$ ipython --no-banner

In [1]: import numpy as np

In [2]: np.set_printoptions(precision=2, suppress=True, linewidth=200, sign=" ")

In [3]: arr = np.load("layer9.npy")

In [4]: arr
Out[4]: 
array([[ 1.  , -0.04,  0.01],
       [-0.04,  0.03,  0.18],
       [ 0.01,  0.18,  0.97]])

In [5]: u, v = arr[0], arr[1]

In [6]: round(float(u @ v), 2)
Out[6]: -0.04

In [7]: round(u @ u, 2)
Out[7]: np.float64(1.0)

In [8]: pr = (u @ v) / (u @ u) * u

In [9]: v - pr
Out[9]: array([ 0.  ,  0.03,  0.18])

In [10]: pr.round(2) + 0
Out[10]: array([-0.04,  0.  ,  0.  ])

In [11]: round(float(np.linalg.norm(u + v) ** 2 + np.linalg.norm(u - v) ** 2), 2)
Out[11]: 2.07

In [12]: np.round(np.outer(u, v), 2) + 0
Out[12]: 
array([[-0.04,  0.03,  0.18],
       [ 0.  ,  0.  , -0.01],
       [ 0.  ,  0.  ,  0.  ]])

In [13]: np.linalg.matrix_rank(np.outer(u, v))
Out[13]: np.int64(1)

In [14]: round(float(np.linalg.norm(arr, 2) / np.linalg.norm(arr)), 2)
Out[14]: 0.71

In [15]: np.argsort(-np.linalg.norm(arr, axis=0).round(6), kind="stable")[:3]
Out[15]: array([ 0,  2,  1])

In [16]: rng = np.random.default_rng(38)

In [17]: lab = rng.permutation(3)

In [18]: lab
Out[18]: array([ 0,  1,  2])

In [19]: B = arr[lab][:, lab]

In [20]: np.round(np.sort(np.abs(np.linalg.eigvals(B))), 2) + 0
Out[20]: array([ 0.,  1.,  1.])

In [21]: u = np.array([-4, -3, 1, -4, 1, 2])

In [22]: W0 = u[np.abs(np.subtract.outer(np.arange(6), np.arange(6)))]

In [23]: W0
Out[23]: 
array([[-4, -3,  1, -4,  1,  2],
       [-3, -4, -3,  1, -4,  1],
       [ 1, -3, -4, -3,  1, -4],
       [-4,  1, -3, -4, -3,  1],
       [ 1, -4,  1, -3, -4, -3],
       [ 2,  1, -4,  1, -3, -4]])

In [24]: B = W0 / np.sqrt((W0 ** 2).mean(axis=1, keepdims=True))

In [25]: B[5]
Out[25]: array([ 0.71,  0.36, -1.43,  0.36, -1.07, -1.43])

In [26]: W0 - W0.mean(axis=1, keepdims=True)
Out[26]: 
array([[-2.83, -1.83,  2.17, -2.83,  2.17,  3.17],
       [-1.  , -2.  , -1.  ,  3.  , -2.  ,  3.  ],
       [ 3.  , -1.  , -2.  , -1.  ,  3.  , -2.  ],
       [-2.  ,  3.  , -1.  , -2.  , -1.  ,  3.  ],
       [ 3.  , -2.  ,  3.  , -1.  , -2.  , -1.  ],
       [ 3.17,  2.17, -2.83,  2.17, -1.83, -2.83]])

In [27]: w, vecs = np.linalg.eigh(W0)

In [28]: vec = np.array([2, 3, 2, 0, 5, 1])

In [29]: np.linalg.eigvalsh(W0[1:, 1:])
Out[29]: array([-10.71,  -6.  ,  -4.98,  -4.  ,   5.69])

In [30]: (np.sign(vecs[:, -1].round(6)) == np.sign(vecs[0, -1].round(6))).astype(int)
Out[30]: array([ 1,  0,  1,  0,  1,  0])

In [31]: W0.shape
Out[31]: (6, 6)

In [32]: np.unravel_index(np.abs(W0).argmax(), W0.shape)
Out[32]: (np.int64(0), np.int64(0))

In [33]: W0 - W0[0]
Out[33]: 
array([[ 0,  0,  0,  0,  0,  0],
       [ 1, -1, -4,  5, -5, -1],
       [ 5,  0, -5,  1,  0, -6],
       [ 0,  4, -4,  0, -4, -1],
       [ 5, -1,  0,  1, -5, -5],
       [ 6,  4, -5,  5, -4, -6]])

In [34]: np.abs(W0).max()
Out[34]: np.int64(4)

In [35]: np.linalg.svd(W0, compute_uv=False)
Out[35]: array([ 10.91,   9.34,   6.69,   5.63,   4.35,   0.46])
